% python3 -q
>>> import numpy as np
>>> from numpy import linalg as LA
>>> np.set_printoptions(precision=2, suppress=True, linewidth=140, floatmode="fixed")
>>> def rd(a):
...     return np.round(a, 2) + 0
... 
>>> feats = np.array([[-7.92, -23.6, -3.98],
...     [-5.45, -12.9, -3.3],
...     [-4.6, -9.72, -3.03],
...     [-3.71, -6.71, -2.72],
...     [-3.45, -5.89, -2.63],
...     [-2.33, -2.78, -2.16],
...     [-1.96, -1.9, -1.98],
...     [-1.44, -0.86, -1.7],
...     [-1.12, -0.32, -1.5],
...     [-1.08, -0.26, -1.47],
...     [-0.89, 0.0, -1.33],
...     [-0.75, 0.16, -1.23],
...     [-0.06, 0.31, -0.35],
...     [-0.01, -0.13, 0.13],
...     [-1.74, -0.3, 1.87],
...     [-1.82, -0.22, 1.91],
...     [-2.5, 0.71, 2.24],
...     [-2.51, 0.72, 2.24],
...     [-4.49, 4.86, 3.0]])
>>> x0 = np.array([-3, -1, 0])
>>> rhs = feats @ x0
>>> print(rd(LA.pinv(feats) @ feats))
[[1.00 0.00 0.00]
 [0.00 1.00 0.00]
 [0.00 0.00 1.00]]
>>> print(rd(LA.solve(feats.T @ feats, feats.T @ rhs)))
[-3.00 -1.00  0.00]
>>> print(rd(LA.lstsq(feats, rhs)[0]))
[-3.00 -1.00  0.00]
>>> rng = np.random.default_rng(6024)
>>> rhs = rhs + 0.3 * rng.normal(size=19)
>>> print(rd(rhs))
[47.50 29.40 23.30 17.88 17.04  9.40  7.92  5.67  4.15  3.51  2.53  1.85 -0.07  0.11  5.36  5.74  6.82  6.84  8.55]
>>> c, *_ = LA.lstsq(feats, rhs)
>>> print(c.round())
[-3.00 -1.00 -0.00]
>>> print(rd(feats.T @ (rhs - feats @ c)))
[0.00 0.00 0.00]
>>> print([round(float(LA.norm(LA.solve(feats.T @ feats + lam * np.eye(3), feats.T @ rhs))), 2) for lam in (0, 1, 10, 100)])
[3.18, 3.15, 2.92, 2.07]
>>> print(rd(c))
[-3.02 -0.99 -0.04]
